% python3 -q
>>> import numpy as np
>>> np.set_printoptions(suppress=True, linewidth=100)
>>> mat = np.array([[80, -25, -52, -33],
...     [-25, 18, 29, 11],
...     [-52, 29, 64, 22],
...     [-33, 11, 22, 33]])
>>> M2 = mat / np.sqrt((mat ** 2).mean(axis=1, keepdims=True))
>>> np.linalg.matrix_rank(M2) == np.linalg.matrix_rank(mat)
np.True_
>>> np.linalg.matrix_rank(mat - mat.mean(axis=1, keepdims=True))
np.int64(3)
>>> M2[0].round(3)
array([ 1.538, -0.481, -1.   , -0.635])
>>> np.round(np.linalg.norm(M2, axis=1), 3)
array([2., 2., 2., 2.])
>>> Lm = np.linalg.cholesky(mat)
>>> np.linalg.eigvalsh(mat).min() > 0
np.True_
>>> np.prod(np.diag(Lm)) ** 2, round(float(np.linalg.det(mat)), 3)
(np.float64(224433.0), 224433.0)
>>> np.round(mat / np.sqrt(np.outer(np.diag(mat), np.diag(mat))), 3)
array([[ 1.   , -0.659, -0.727, -0.642],
       [-0.659,  1.   ,  0.854,  0.451],
       [-0.727,  0.854,  1.   ,  0.479],
       [-0.642,  0.451,  0.479,  1.   ]])
>>> np.round(np.diag(Lm) ** 2, 3)
array([80.   , 10.187, 14.243, 19.334])
>>> rng = np.random.default_rng(99227)
>>> m1 = rng.normal(size=(24, 3))
>>> m1 = 5 * m1 / np.linalg.norm(m1, axis=1, keepdims=True)
>>> m1.round(3)
array([[ 0.145,  0.206, -4.994],
       [-2.247, -2.71 , -3.55 ],
       [ 3.161,  0.645,  3.82 ],
       [-3.357,  0.675, -3.643],
       [ 2.578,  3.971, -1.608],
       [ 3.738,  2.502, -2.183],
       [-4.257,  2.07 ,  1.61 ],
       [-4.892, -1.02 ,  0.16 ],
       [ 2.516,  4.129,  1.273],
       [-3.091, -1.856,  3.465],
       [-0.383,  3.275,  3.758],
       [ 4.995, -0.056,  0.221],
       [ 2.389,  1.261,  4.208],
       [-4.333,  2.191, -1.195],
       [ 1.038, -3.286,  3.623],
       [ 0.686, -1.669,  4.663],
       [-4.057,  0.923, -2.773],
       [-4.962,  0.085,  0.609],
       [-1.721, -4.564,  1.1  ],
       [-2.393, -3.469, -2.69 ],
       [ 1.491,  0.2  ,  4.768],
       [-2.995,  3.952,  0.639],
       [ 3.901, -0.599, -3.07 ],
       [-3.831,  3.187, -0.414]])
>>> idx = m1[:, 1] > np.median(m1[:, 1])
>>> u = m1[idx].mean(axis=0) - m1[~idx].mean(axis=0)
>>> np.argsort(-np.abs(u).round(6), kind="stable")
array([1, 0, 2])
>>> u = np.array([2, 2])
>>> np.round(np.cross(m1[2, :3], m1[3, :3]), 3)
array([-4.931, -1.307,  4.301])
>>> np.round(np.polyval(u, m1[2]), 3)
array([8.322, 3.29 , 9.64 ])
>>> W1 = np.array([[1, 0], [4, 5], [4, 4]])
>>> b = np.array([0, 0])
>>> H = np.maximum(m1 @ W1 + b, 0)
>>> np.round((H > 0).mean(axis=0), 3)
array([0.583, 0.625])
>>> (H > 0).astype(int)
array([[0, 0],
       [0, 0],
       [1, 1],
       [0, 0],
       [1, 1],
       [1, 1],
       [1, 1],
       [0, 0],
       [1, 1],
       [1, 1],
       [1, 1],
       [1, 1],
       [1, 1],
       [0, 1],
       [1, 0],
       [1, 1],
       [0, 0],
       [0, 1],
       [0, 0],
       [0, 0],
       [1, 1],
       [1, 1],
       [0, 0],
       [1, 1]])
>>> cent = np.array([[-2, -5, 2], [2, -1, 0]])
>>> W1 @ cent
array([[ -2,  -5,   2],
       [  2, -25,   8],
       [  0, -24,   8]])
>>> (H @ cent).round(6).argmax(axis=1)
array([0, 0, 2, 0, 2, 2, 2, 0, 2, 2, 2, 2, 2, 0, 2, 2, 0, 0, 0, 0, 2, 2, 0, 2])
>>> cov = np.cov(m1, rowvar=False)
>>> np.round(np.polyfit(m1[:, 0], m1[:, 1], 1), 3)
array([0.075, 0.468])
>>> round(np.corrcoef(m1[:, 0], m1[:, 1])[0, 1], 3)
np.float64(0.097)
>>> cov.round(3)
array([[10.276,  0.773,  1.683],
       [ 0.773,  6.196, -0.149],
       [ 1.683, -0.149,  8.865]])
>>> cov.shape
(3, 3)
>>> np.round(np.median(m1, axis=0), 3)
array([-1.052,  0.426,  0.415])
>>> np.argwhere(np.triu(np.abs(np.corrcoef(m1.T)) > 0.8, 1))
array([], shape=(0, 2), dtype=int64)
>>> vec = np.ones(3)
>>> for _ in range(6):
...     vec = cov @ vec
...     vec /= np.linalg.norm(vec)
...     print(round(vec @ cov @ vec, 3))
... 
10.959
11.312
11.416
11.445
11.453
11.455
>>> vec.round(3)
array([0.832, 0.118, 0.542])
>>> M2 = np.array([[3, 3, 1, 1], [1, 4, 4, 3], [5, 0, 0, 2], [4, 5, 5, 0]])
>>> cent = np.array([[5]])
>>> E = np.block([[M2, np.array([[2], [0], [0], [2]])], [np.zeros((1, 4)), cent]])
>>> E
array([[3., 3., 1., 1., 2.],
       [1., 4., 4., 3., 0.],
       [5., 0., 0., 2., 0.],
       [4., 5., 5., 0., 2.],
       [0., 0., 0., 0., 5.]])
>>> vec = np.array([-1, 2, 2, -1, -1])
>>> h = np.maximum(E @ vec, 0)
>>> E * (h > 1e-9)[:, None]
array([[3., 3., 1., 1., 2.],
       [1., 4., 4., 3., 0.],
       [0., 0., 0., 0., 0.],
       [4., 5., 5., 0., 2.],
       [0., 0., 0., 0., 0.]])
>>> np.flatnonzero(h > 1e-9)
array([0, 1, 3])
>>> Q = E.astype(float).copy()
>>> for j in range(5):
...     Q[:, j] -= Q[:, :j] @ (Q[:, :j].T @ Q[:, j])
...     Q[:, j] /= np.linalg.norm(Q[:, j])
... 
>>> np.round(Q.T @ Q, 3) + 0
array([[1., 0., 0., 0., 0.],
       [0., 1., 0., 0., 0.],
       [0., 0., 1., 0., 0.],
       [0., 0., 0., 1., 0.],
       [0., 0., 0., 0., 1.]])
>>> W0 = np.load("a.npy")
>>> W0
array([[ 0.85 ,  0.563, -0.89 , -0.074, -1.726, -0.294],
       [ 0.563, -1.255, -0.459, -0.308, -0.742,  0.226],
       [-0.89 , -0.459,  0.619, -2.082,  0.399, -0.04 ],
       [-0.074, -0.308, -2.082,  0.84 ,  1.147,  0.417],
       [-1.726, -0.742,  0.399,  1.147,  0.139,  0.716],
       [-0.294,  0.226, -0.04 ,  0.417,  0.716, -1.193]])
>>> cov = W0.T @ W0
>>> np.allclose(cov, cov.T)
True
>>> np.round(np.diag(cov), 3)
array([4.903, 2.799, 5.881, 6.63 , 5.536, 2.249])
>>> np.linalg.matrix_rank(cov)
np.int64(6)
>>> vec = np.array([0, 7, -2, 2, 4, 5])
>>> y = W0 @ vec
>>> y.round(3)
array([ -2.801, -10.321,  -7.219,  10.361,   0.438,  -0.605])
>>> np.round(np.linalg.solve(W0.T, W0[2]), 3) + 0
array([0., 0., 1., 0., 0., 0.])
>>> np.round(np.linalg.solve(W0, y), 3) + 0
array([ 0.,  7., -2.,  2.,  4.,  5.])
>>> np.round(np.linalg.solve(W0, W0[:, 2]), 3) + 0
array([0., 0., 1., 0., 0., 0.])
>>> t = np.radians(45)
>>> R = np.eye(6)
>>> R[5, 5] = R[2, 2] = np.cos(t)
>>> R[5, 2], R[2, 5] = -np.sin(t), np.sin(t)
>>> R.round(3)
array([[ 1.   ,  0.   ,  0.   ,  0.   ,  0.   ,  0.   ],
       [ 0.   ,  1.   ,  0.   ,  0.   ,  0.   ,  0.   ],
       [ 0.   ,  0.   ,  0.707,  0.   ,  0.   ,  0.707],
       [ 0.   ,  0.   ,  0.   ,  1.   ,  0.   ,  0.   ],
       [ 0.   ,  0.   ,  0.   ,  0.   ,  1.   ,  0.   ],
       [ 0.   ,  0.   , -0.707,  0.   ,  0.   ,  0.707]])
>>> M2 = W0 @ R.T
>>> M2.round(3)
array([[ 0.85 ,  0.563, -0.837, -0.074, -1.726,  0.421],
       [ 0.563, -1.255, -0.165, -0.308, -0.742,  0.484],
       [-0.89 , -0.459,  0.409, -2.082,  0.399, -0.466],
       [-0.074, -0.308, -1.177,  0.84 ,  1.147,  1.767],
       [-1.726, -0.742,  0.788,  1.147,  0.139,  0.224],
       [-0.294,  0.226, -0.872,  0.417,  0.716, -0.815]])
>>> np.round(np.linalg.det(R), 3), round(float(np.trace(R)), 3)
(np.float64(1.0), 5.414)
>>> np.round(np.abs(M2 - W0).max(axis=0), 3)
array([0.   , 0.   , 0.905, 0.   , 0.   , 1.35 ])
>>> cent = 20 * np.array([[1.7, -1.4, -1.5, 1.4],
...     [-0.9, -0.5, 0.7, -0.9],
...     [0.7, 1.3, 0.4, 0.6]])
>>> idx = rng.integers(0, 3, 22)
>>> M = cent[idx] + rng.normal(size=(22, 4))
>>> M.round(3)
array([[ 33.751, -29.057, -28.55 ,  26.588],
       [-18.618, -11.5  ,  14.119, -17.137],
       [ 34.709, -27.604, -28.736,  26.728],
       [ 13.902,  26.985,   8.752,  12.043],
       [ 13.552,  24.145,   7.208,  11.398],
       [ 14.43 ,  26.178,   6.689,  10.825],
       [-19.23 ,  -8.283,  15.223, -19.143],
       [ 14.305,  26.157,   7.614,  10.481],
       [ 34.217, -28.094, -31.184,  26.866],
       [-16.519, -10.777,  13.817, -18.439],
       [-18.1  , -11.326,  13.444, -16.991],
       [-18.788, -11.918,  12.591, -17.688],
       [-18.26 , -11.616,  12.423, -18.039],
       [ 13.192,  25.514,   9.098,  12.515],
       [ 13.699,  24.514,   9.441,  13.337],
       [-19.901, -11.089,  13.614, -17.756],
       [ 14.189,  26.833,   7.817,  11.733],
       [ 33.224, -26.865, -29.069,  26.638],
       [-20.401,  -9.802,  15.243, -17.155],
       [ 13.482,  24.262,   8.944,  11.985],
       [ 35.215, -29.003, -30.518,  27.54 ],
       [ 32.289, -28.21 , -31.36 ,  26.87 ]])
>>> idx = M[:, 3] > np.median(M[:, 3])
>>> u = M[idx].mean(axis=0) - M[~idx].mean(axis=0)
>>> u.round(3)
array([ 34.491,  -2.809, -24.305,  30.226])
>>> M2 = np.array([[-5, 2, 5], [-3, -2, -3], [3, 6, -3]])
>>> cent = np.array([[2, 1], [1, 1]])
>>> J = np.block([[M2, np.array([[-2, 0], [-3, -1], [-1, -2]])], [np.zeros((2, 3)), cent]])
>>> J
array([[-5.,  2.,  5., -2.,  0.],
       [-3., -2., -3., -3., -1.],
       [ 3.,  6., -3., -1., -2.],
       [ 0.,  0.,  0.,  2.,  1.],
       [ 0.,  0.,  0.,  1.,  1.]])
>>> M2 = J[0, 0] * J[1:] - np.outer(J[1:, 0], J[0])
>>> M2
array([[  0.,  16.,  30.,   9.,   5.],
       [  0., -36.,   0.,  11.,  10.],
       [  0.,  -0.,  -0., -10.,  -5.],
       [  0.,  -0.,  -0.,  -5.,  -5.]])
>>> J[:, 0] / J[0, 0]
array([ 1. ,  0.6, -0.6, -0. , -0. ])
>>> idx = rng.permutation(5)
>>> idx
array([3, 2, 4, 0, 1])
>>> M2 = J[idx][:, idx]
>>> np.trace(M2)
np.float64(-7.0)
>>> np.allclose(M2, J)
False
>>> np.round(np.linalg.det(M2), 3), np.round(np.linalg.det(J[idx]), 3)
(np.float64(-216.0), np.float64(216.0))
>>> M2
array([[ 2.,  0.,  1.,  0.,  0.],
       [-1., -3., -2.,  3.,  6.],
       [ 1.,  0.,  1.,  0.,  0.],
       [-2.,  5.,  0., -5.,  2.],
       [-3., -3., -1., -3., -2.]])
>>> np.diag(M2)
array([ 2., -3.,  1., -5., -2.])
>>> idx = rng.permutation(5)
>>> M2 = J[:, idx] * rng.choice([-1, 1], 5)
>>> M2
array([[ 5.,  0.,  2., -2.,  5.],
       [-3., -1.,  3.,  2.,  3.],
       [-3., -2.,  1., -6., -3.],
       [ 0.,  1., -2., -0., -0.],
       [ 0.,  1., -1., -0., -0.]])
>>> Uu, _, Vh = np.linalg.svd(J.T @ M2)
>>> np.round(np.linalg.lstsq(J, M2)[0], 3) + 0
array([[ 0.,  0.,  0.,  0., -1.],
       [ 0.,  0.,  0., -1.,  0.],
       [ 1.,  0.,  0.,  0.,  0.],
       [ 0.,  0., -1.,  0.,  0.],
       [ 0.,  1.,  0.,  0.,  0.]])
>>> np.round(Uu @ Vh, 3) + 0
array([[ 0.,  0.,  0.,  0., -1.],
       [ 0.,  0.,  0., -1.,  0.],
       [ 1.,  0.,  0.,  0.,  0.],
       [ 0.,  0., -1.,  0.,  0.],
       [ 0.,  1.,  0.,  0.,  0.]])
>>> arr = np.loadtxt("run0.csv", delimiter=",")
>>> arr
array([[ 12.414,  15.899,  -5.488],
       [ 11.566,  16.981,  -4.739],
       [ 10.808,  15.597,  -6.378],
       [ 12.935,  16.674,  -4.724],
       [ 12.707,  16.705,  -5.292],
       [ -3.355,  16.665, -10.432],
       [ 11.738,  15.88 ,  -3.17 ],
       [ -0.991,  19.251, -11.816],
       [ -0.678,  17.381, -11.108],
       [ -2.501,  17.931, -13.028],
       [ 11.062,  16.968,  -3.797],
       [ 12.092,  15.255,  -5.353],
       [ -1.533,  18.176, -11.728],
       [ -1.713,  17.466, -12.337],
       [ 12.77 ,  15.045,  -4.836],
       [ -3.239,  18.161, -10.441]])
>>> vec = np.array([1, 2, 3])
>>> y = arr @ vec
>>> np.round(np.linalg.pinv(arr) @ arr, 3) + 0
array([[1., 0., 0.],
       [0., 1., 0.],
       [0., 0., 1.]])
>>> np.round(np.linalg.lstsq(arr, y)[0], 3)
array([1., 2., 3.])
>>> y = y + 0.1 * rng.normal(size=16)
>>> y.round(3)
array([27.65 , 31.246, 22.801, 32.016, 30.142, -1.344, 34.22 ,  2.056,  0.731, -5.718, 33.647,
       26.593, -0.23 , -3.748, 28.528,  1.603])
>>> b, *_ = np.linalg.lstsq(arr, y)
>>> b.round()
array([1., 2., 3.])
>>> round(float(np.linalg.norm(y - arr @ b)), 3)
0.413
>>> vec = np.array([-1, -2, -2])
>>> h = np.maximum(arr @ vec, 0)
>>> h
array([0., 0., 0., 0., 0., 0., 0., 0., 0., 0., 0., 0., 0., 0., 0., 0.])
>>> M2 = arr / np.sqrt((arr ** 2).mean(axis=1, keepdims=True))
>>> np.linalg.matrix_rank(arr - arr.mean(axis=1, keepdims=True))
np.int64(2)
>>> np.linalg.matrix_rank(M2) == np.linalg.matrix_rank(arr)
np.True_
>>> np.round(np.linalg.norm(M2, axis=1), 3)
array([1.732, 1.732, 1.732, 1.732, 1.732, 1.732, 1.732, 1.732, 1.732, 1.732, 1.732, 1.732, 1.732,
       1.732, 1.732, 1.732])
>>> vec = np.array([4, -3, -5, 7, 1])
>>> y = E @ vec
>>> y
array([  7.,  -7.,  34., -22.,   5.])
>>> np.round(np.linalg.solve(E, -3 * y), 3)
array([-12.,   9.,  15., -21.,  -3.])
>>> np.round(np.linalg.solve(E, E[:, 3]), 3)
array([ 0.,  0., -0.,  1.,  0.])
>>> A = np.loadtxt("test2.csv", delimiter=",")
>>> A.round(3)
array([[-1.124,  0.899,  4.099, -0.058, -2.474],
       [-1.01 ,  0.382,  4.043, -0.689, -2.648],
       [ 1.234, -1.606, -3.97 , -0.867,  2.094],
       [ 0.813, -3.118, -0.864, -3.661, -0.68 ],
       [ 0.194, -2.55 ,  1.327, -3.582, -1.967],
       [-0.405, -1.428,  2.966, -2.648, -2.643],
       [ 1.249, -2.53 , -3.251, -2.234,  1.216],
       [ 1.105, -0.802, -4.097,  0.178,  2.513],
       [ 0.593,  0.961, -3.383,  2.183,  2.741],
       [-1.199,  1.332,  4.052,  0.5  , -2.264],
       [-0.733,  3.09 ,  0.543,  3.719,  0.891]])
>>> Uu, s, Vh = np.linalg.svd(A)
>>> V = Vh[:(s > 1e-8).sum()]
>>> vec = A[8] + 5 * A[6] + rng.integers(2) * np.eye(5)[0]
>>> vec.round(3)
array([  7.838, -11.69 , -19.636,  -8.989,   8.823])
>>> np.linalg.matrix_rank(np.vstack([A, vec]))
np.int64(3)
>>> round(np.linalg.norm(vec - V.T @ V @ vec), 3)
np.float64(0.967)
